>>> import numpy as np
>>> np.set_printoptions(precision=2, suppress=True, linewidth=100, legacy="1.25")
>>> X = np.load("a.npy")
>>> print(X)
[[-8 -3  2]
 [-3 -8 -3]
 [ 2 -3 -8]]
>>> evals, vecs = np.linalg.eigh(X)
>>> x0 = np.array([-1, -2, -2])
>>> print(np.linalg.eigvalsh(X[1:, 1:]))
[-11.  -5.]
>>> print(vecs * np.maximum(evals, 0) @ vecs.T)
[[0. 0. 0.]
 [0. 0. 0.]
 [0. 0. 0.]]
>>> print(np.allclose(X @ X.T, X.T @ X))
True
>>> print(np.trace(X))
-24
>>> X.inv()
Traceback (most recent call last):
  File "<python-input-10>", line 1, in <module>
    X.inv()
    ^^^^^
AttributeError: 'numpy.ndarray' object has no attribute 'inv'
>>> print(np.sort(np.abs(np.linalg.eigvals(X))))
[ 2.64 10.   11.36]
>>> assert X == X.T
Traceback (most recent call last):
  File "<python-input-12>", line 1, in <module>
    assert X == X.T
           ^^^^^^^^
ValueError: The truth value of an array with more than one element is ambiguous. Use a.any() or a.all()
>>> print((X - X.T) / 2)
[[0. 0. 0.]
 [0. 0. 0.]
 [0. 0. 0.]]
>>> print(X @ X)
[[ 77  42 -23]
 [ 42  82  42]
 [-23  42  77]]
>>> evals, vecs = np.linalg.eig(X)
>>> print(np.round(np.prod(evals), 2))
-300.0
>>> print(evals)
[ -2.64 -10.   -11.36]
>>> m1 = np.load("data.npy")
>>> print(m1)
[[1.   0.5  0.25 0.12 0.06 0.03 0.02]
 [0.5  1.   0.5  0.25 0.12 0.06 0.03]
 [0.25 0.5  1.   0.5  0.25 0.12 0.06]
 [0.12 0.25 0.5  1.   0.5  0.25 0.12]
 [0.06 0.12 0.25 0.5  1.   0.5  0.25]
 [0.03 0.06 0.12 0.25 0.5  1.   0.5 ]
 [0.02 0.03 0.06 0.12 0.25 0.5  1.  ]]
>>> T = np.stack([m1, -1 * m1, m1[::-1]])
>>> print(np.linalg.matrix_rank(T))
[7 7 7]
>>> print(np.einsum("bij,cij->bc", T, T))
[[ 10.77 -10.77   4.35]
 [-10.77  10.77  -4.35]
 [  4.35  -4.35  10.77]]
>>> print(np.linalg.norm(T, axis=(1, 2)))
[3.28 3.28 3.28]
>>> M = np.loadtxt("x.csv", delimiter=",")
>>> print(M)
[[ 0.58 -0.42 -0.7 ]
 [-0.42  0.58 -0.7 ]
 [-0.7  -0.7  -0.16]]
>>> rng = np.random.default_rng(132)
>>> idx = rng.permutation(3)
>>> print(idx)
[1 2 0]
>>> out = M[idx][:, idx]
>>> print(np.allclose(out, M))
False
>>> print(np.round(np.linalg.det(out), 2), np.round(np.linalg.det(M[idx]), 2))
-1.0 -1.0
>>> print(np.round(np.trace(out), 2))
1.0
>>> print(np.sort(np.abs(np.linalg.eigvals(out))))
[1. 1. 1.]
>>> J = np.load("out15.npy")
>>> print(J)
[[0 1 1 1 0 1 0]
 [1 0 0 0 0 1 0]
 [1 0 0 1 1 1 0]
 [1 0 1 0 0 1 0]
 [0 0 1 0 0 0 0]
 [1 1 1 1 0 0 0]
 [0 0 0 0 0 0 0]]
>>> f = np.array([-2, -1])
>>> print(np.polyval(f, J[5]))
[-3 -3 -3 -3 -1 -1 -1]
>>> print(np.correlate(J[5], J[2], "full"))
[0 1 2 3 3 2 2 1 1 1 0 0 0]
>>> print(np.convolve(J[5], f))
[-2 -3 -3 -3 -1  0  0  0]
>>> print(np.cross(J[5, :3], J[2, :3]))
[ 0  1 -1]
>>> print(np.argsort(-np.linalg.norm(J, axis=0).round(6), kind="stable")[:3])
[0 2 5]
>>> print(np.linalg.cond(J) > 100)
True
>>> print(round(np.linalg.norm(J, 2) / np.linalg.norm(J), 2))
0.8
>>> print(np.round(np.linalg.det(J), 2))
0.0
>>> K = np.load("sample12.npy")
>>> print(K)
[[ 2.2  -0.2   0.1  -0.2   0.2   1.3 ]
 [ 0.6   0.7   0.    0.3  -1.1   0.6 ]
 [-0.3   0.2   1.6   0.2  -0.2  -0.2 ]
 [ 1.2   1.    3.   -0.5   0.4   0.7 ]
 [ 0.3   2.8   0.5  -1.3   1.4  -0.2 ]
 [ 1.4  -0.87  0.13 -0.68 -0.39  0.08]
 [ 1.4  -0.9   0.1  -0.7  -0.4   0.1 ]
 [-0.9   0.8   0.1   0.   -0.3  -0.2 ]]
>>> f, r1 = K[6], K[0]
>>> print(np.round(f @ r1, 2))
3.46
>>> p = (f @ r1) / (f @ f) * f
>>> print(np.round(r1 - p, 2) + 0)
[0.79 0.71 0.   0.5  0.6  1.2 ]
>>> print(p)
[ 1.41 -0.91  0.1  -0.7  -0.4   0.1 ]
>>> print(round(float(np.linalg.norm(f + r1) ** 2 + np.linalg.norm(f - r1) ** 2), 2))
20.2
>>> data = np.array([[-1, 0, 1, 2, 3, 4, 5],
...     [6, 7, 8, 9, 10, 11, 12],
...     [13, 14, 15, 16, 17, 18, 19],
...     [20, 21, 22, 23, 24, 25, 26]])
>>> print(data)
[[-1  0  1  2  3  4  5]
 [ 6  7  8  9 10 11 12]
 [13 14 15 16 17 18 19]
 [20 21 22 23 24 25 26]]
>>> print(np.linalg.matrix_rank(data))
2
>>> print(data.sum(axis=1))
[ 14  63 112 161]
>>> print(round(float(np.linalg.norm(data)), 2))
78.75
>>> print(data - data[0])
[[ 0  0  0  0  0  0  0]
 [ 7  7  7  7  7  7  7]
 [14 14 14 14 14 14 14]
 [21 21 21 21 21 21 21]]
>>> print(np.count_nonzero(data))
27
>>> data[4]
Traceback (most recent call last):
  File "<python-input-60>", line 1, in <module>
    data[4]
    ~~~~^^^
IndexError: index 4 is out of bounds for axis 0 with size 4
>>> data[:, 7]
Traceback (most recent call last):
  File "<python-input-61>", line 1, in <module>
    data[:, 7]
    ~~~~^^^^^^
IndexError: index 7 is out of bounds for axis 1 with size 7
>>> print(data.shape)
(4, 7)
>>> print([round(float(x), 2) for x in np.linalg.svd(data, compute_uv=False)[:3]])
[78.55, 5.58, 0.0]
>>> print(np.argsort(-np.linalg.norm(data, axis=0).round(6), kind="stable")[:3])
[6 5 4]
>>> print(round(float(np.linalg.norm(data, 2) / np.linalg.norm(data)), 2))
1.0
>>> print(np.linalg.matrix_rank(data, rtol=0.1))
1
>>> print(np.linalg.cond(data) > 100)
True
>>> feats = np.loadtxt("m.csv", delimiter=",")
>>> print(feats)
[[ 1.94 -2.11  1.88 -0.43]
 [ 1.46  1.81  7.92 -1.98]
 [11.48  6.13 -2.24 -1.  ]
 [ 8.91  9.4  -2.71 -0.09]
 [ 0.9  -0.72 -0.3  -0.26]
 [ 0.59 -2.11 -0.38 -0.98]
 [ 8.44  5.81  0.42 -0.69]
 [-0.64  3.12  6.48 -2.51]
 [10.23  7.4  -2.83 -0.34]
 [-1.52  2.19  7.92 -2.58]
 [ 2.61  0.42  6.68 -1.98]
 [ 1.69  1.11  8.57 -2.58]
 [-0.16 -1.18 -0.07 -2.28]
 [10.57  7.39 -1.95 -2.7 ]
 [ 2.37 -1.86  2.47 -0.71]]
>>> idx = feats[:, 2] > np.median(feats[:, 2])
>>> f = feats[idx].mean(axis=0) - feats[~idx].mean(axis=0)
>>> print(f)
[-5.24 -3.35  7.25 -0.78]
>>> Xc = feats - feats.mean(axis=0)
>>> vecs = np.linalg.svd(Xc)[2][:2]
>>> out = Xc - Xc @ vecs.T @ vecs
>>> print(np.diag(vecs.T @ vecs))
[0.49 0.61 0.87 0.03]
>>> print(np.round(np.cov(Xc @ vecs.T, rowvar=False), 2) + 0)
[[41.86  0.  ]
 [ 0.   10.5 ]]
>>> print(np.linalg.norm(out, axis=1).round(6).argmax())
3
>>> out = np.array([[1, 1], [3, -3]])
>>> Z = np.array([[1, 0, -2], [-1, 2, 0], [1, -1, -2]])
>>> mat = np.kron(out, Z)
>>> print(mat)
[[ 1  0 -2  1  0 -2]
 [-1  2  0 -1  2  0]
 [ 1 -1 -2  1 -1 -2]
 [ 3  0 -6 -3  0  6]
 [-3  6  0  3 -6  0]
 [ 3 -3 -6 -3  3  6]]
>>> def softmax(z):
...     e = np.exp(z - z.max(axis=-1, keepdims=True))
...     return e / e.sum(axis=-1, keepdims=True)
... 
>>> print(np.round(softmax(10 * mat[1]), 2) + 0)
[0.  0.5 0.  0.  0.5 0. ]
>>> print(softmax(mat[1] + 4))
[0.02 0.42 0.06 0.02 0.42 0.06]
>>> print(softmax(mat).sum(axis=1))
[1. 1. 1. 1. 1. 1.]
>>> att = mat @ mat.T / np.sqrt(6)
>>> print(np.round(softmax(att + np.triu(np.full(att.shape, -np.inf), 1)), 2) + 0)
[[1.   0.   0.   0.   0.   0.  ]
 [0.01 0.99 0.   0.   0.   0.  ]
 [0.31 0.   0.69 0.   0.   0.  ]
 [0.   0.   0.   1.   0.   0.  ]
 [0.   0.   0.   0.   1.   0.  ]
 [0.   0.   0.   0.   0.   1.  ]]
>>> print(softmax(att).round(6).argmax(axis=1))
[0 1 2 3 4 5]
>>> print(softmax(att)[1] @ mat)
[-0.89  1.93 -0.21 -0.98  1.84  0.17]
>>> print(np.round(np.abs(np.linalg.eigvals(mat)).max(), 2))
5.16
>>> print((mat + mat.T) / 2)
[[ 1.  -0.5 -0.5  2.  -1.5  0.5]
 [-0.5  2.  -0.5 -0.5  4.  -1.5]
 [-0.5 -0.5 -2.  -2.5 -0.5 -4. ]
 [ 2.  -0.5 -2.5 -3.   1.5  1.5]
 [-1.5  4.  -0.5  1.5 -6.   1.5]
 [ 0.5 -1.5 -4.   1.5  1.5  6. ]]
>>> print(np.allclose(mat @ mat.T, mat.T @ mat))
False
>>> print(round(np.linalg.det(mat), 2))
-864.0
>>> print(np.trace(mat))
-2
